% ipython --no-banner

In [1]: import numpy as np

In [2]: import numpy.linalg as la

In [3]: np.set_printoptions(suppress=True, linewidth=140)

In [4]: def rd(a):
   ...:     return np.round(a, 2) + 0
   ...: 

In [5]: rng = np.random.default_rng(489)

In [6]: feats = np.triu(rng.random((5, 5)) < 0.5, 1).astype(int)

In [7]: feats = feats + feats.T

In [8]: feats
Out[8]: 
array([[0, 0, 0, 1, 1],
       [0, 0, 1, 1, 1],
       [0, 1, 0, 0, 1],
       [1, 1, 0, 0, 0],
       [1, 1, 1, 0, 0]])

In [9]: x0 = np.array([-1, -2, 2, -1, 0])

In [10]: feats @ (2 * x0)
Out[10]: array([-2,  2, -4, -6, -2])

In [11]: print((feats @ x0).argmax())
1

In [12]: la.norm(feats @ x0) <= la.norm(feats, 2) * la.norm(x0) + 1e-9
Out[12]: np.True_

In [13]: W0 = np.array([[0, 0, 1, -3], [0, 0, 1, 3], [0, 0, 0, -2], [0, 0, 0, 0]])

In [14]: print(np.prod(np.diag(W0)), rd(la.det(W0)))
0 0.0

In [15]: [int(la.matrix_rank(la.matrix_power(W0, p))) for p in range(1, 5)]
Out[15]: [2, 1, 0, 0]

In [16]: left, sig, VT = la.svd(W0)

In [17]: evecs = VT[:(sig > 1e-8).sum()]

In [18]: x0 = W0[1] + 4 * W0[0] + rng.integers(2) * np.eye(4)[0]

In [19]: print(x0)
[ 1.  0.  5. -9.]

In [20]: rd(np.diag(evecs.T @ evecs))
Out[20]: array([0., 0., 1., 1.])

In [21]: rd(evecs.T @ evecs)
Out[21]: 
array([[0., 0., 0., 0.],
       [0., 0., 0., 0.],
       [0., 0., 1., 0.],
       [0., 0., 0., 1.]])

In [22]: rd(la.eigvals(feats))
Out[22]: array([ 2.48, -2.  ,  0.69,  0.  , -1.17])

In [23]: rd(la.det(feats[::-1]))
Out[23]: np.float64(0.0)

In [24]: print(np.einsum("ii->", feats))
0

In [25]: rd(np.poly(feats))
Out[25]: array([ 1.,  0., -6., -2.,  4.,  0.])

In [26]: rank = la.matrix_rank(W0)

In [27]: rank
Out[27]: np.int64(2)

In [28]: ns = la.svd(W0)[2][rank:].T

In [29]: la.matrix_rank(W0.T @ W0), la.matrix_rank(W0 @ W0.T)
Out[29]: (np.int64(2), np.int64(2))

In [30]: [int(la.matrix_rank(np.delete(W0, i, axis=0))) for i in range(4)]
Out[30]: [2, 2, 2, 2]

In [31]: rd(W0 @ ns)
Out[31]: 
array([[0., 0.],
       [0., 0.],
       [0., 0.],
       [0., 0.]])

In [32]: [int(la.matrix_rank(W0[:i])) for i in range(1, len(W0) + 1)]
Out[32]: [1, 2, 2, 2]

In [33]: ns.shape
Out[33]: (4, 2)

In [34]: print([int(la.matrix_rank(W0[:, :j + 1])) for j in range(4)])
[0, 0, 1, 2]

In [35]: print(np.allclose(W0 @ ns, 0))
True

In [36]: J = np.array([[38, 8, -13, -12, -11, -25],
    ...:     [8, 41, 6, -8, -15, -5],
    ...:     [-13, 6, 29, 14, 1, 8],
    ...:     [-12, -8, 14, 29, 4, 2],
    ...:     [-11, -15, 1, 4, 32, 10],
    ...:     [-25, -5, 8, 2, 10, 32]])

In [37]: x0 = np.ones(6)

In [38]: for _ in range(3):
    ...:     x0 = J @ x0
    ...:     x0 /= la.norm(x0)
    ...:     print(round(x0 @ J @ x0, 2))
    ...: 
51.87
69.01
76.19

In [39]: rd(la.eigvalsh(J)[-1])
Out[39]: np.float64(81.01)

In [40]: w, evecs = la.eigh(J)

In [41]: x0 = np.array([-1, 0, -2, 0, -3, 2])

In [42]: rd(x0 @ J @ x0 / (x0 @ x0)), rd(w[0]), rd(w[-1])
Out[42]: (np.float64(21.11), np.float64(7.43), np.float64(81.01))

In [43]: rd(evecs * np.maximum(w, 0) @ evecs.T)
Out[43]: 
array([[ 38.,   8., -13., -12., -11., -25.],
       [  8.,  41.,   6.,  -8., -15.,  -5.],
       [-13.,   6.,  29.,  14.,   1.,   8.],
       [-12.,  -8.,  14.,  29.,   4.,   2.],
       [-11., -15.,   1.,   4.,  32.,  10.],
       [-25.,  -5.,   8.,   2.,  10.,  32.]])

In [44]: x0 @ J @ x0
Out[44]: np.int64(380)

In [45]: rd(evecs * np.abs(w) @ evecs.T)
Out[45]: 
array([[ 38.,   8., -13., -12., -11., -25.],
       [  8.,  41.,   6.,  -8., -15.,  -5.],
       [-13.,   6.,  29.,  14.,   1.,   8.],
       [-12.,  -8.,  14.,  29.,   4.,   2.],
       [-11., -15.,   1.,   4.,  32.,  10.],
       [-25.,  -5.,   8.,   2.,  10.,  32.]])

In [46]: w, evecs = la.eigh(J)

In [47]: rd(la.eigvalsh(J + 3 * np.eye(6)))
Out[47]: array([10.43, 14.21, 23.  , 36.23, 51.11, 84.01])

In [48]: np.unique(w.round(6) + 0, return_counts=True)[1]
Out[48]: array([1, 1, 1, 1, 1, 1])

In [49]: rd(np.abs(evecs[:, -1]))
Out[49]: array([0.6 , 0.34, 0.27, 0.31, 0.36, 0.47])

In [50]: rd(evecs @ np.diag(w) @ evecs.T)
Out[50]: 
array([[ 38.,   8., -13., -12., -11., -25.],
       [  8.,  41.,   6.,  -8., -15.,  -5.],
       [-13.,   6.,  29.,  14.,   1.,   8.],
       [-12.,  -8.,  14.,  29.,   4.,   2.],
       [-11., -15.,   1.,   4.,  32.,  10.],
       [-25.,  -5.,   8.,   2.,  10.,  32.]])

In [51]: rd(evecs.T @ J @ evecs)
Out[51]: 
array([[ 7.43,  0.  ,  0.  ,  0.  ,  0.  ,  0.  ],
       [ 0.  , 11.21,  0.  ,  0.  ,  0.  ,  0.  ],
       [ 0.  ,  0.  , 20.  ,  0.  ,  0.  ,  0.  ],
       [ 0.  ,  0.  ,  0.  , 33.23,  0.  ,  0.  ],
       [ 0.  ,  0.  ,  0.  ,  0.  , 48.11,  0.  ],
       [ 0.  ,  0.  ,  0.  ,  0.  ,  0.  , 81.01]])

In [52]: rd(la.svd(J, compute_uv=False))
Out[52]: array([81.01, 48.11, 33.23, 20.  , 11.21,  7.43])

In [53]: print(np.abs(evecs[:, -1]).round(6).argmax())
0

In [54]: rd(evecs.T @ evecs)
Out[54]: 
array([[1., 0., 0., 0., 0., 0.],
       [0., 1., 0., 0., 0., 0.],
       [0., 0., 1., 0., 0., 0.],
       [0., 0., 0., 1., 0., 0.],
       [0., 0., 0., 0., 1., 0.],
       [0., 0., 0., 0., 0., 1.]])
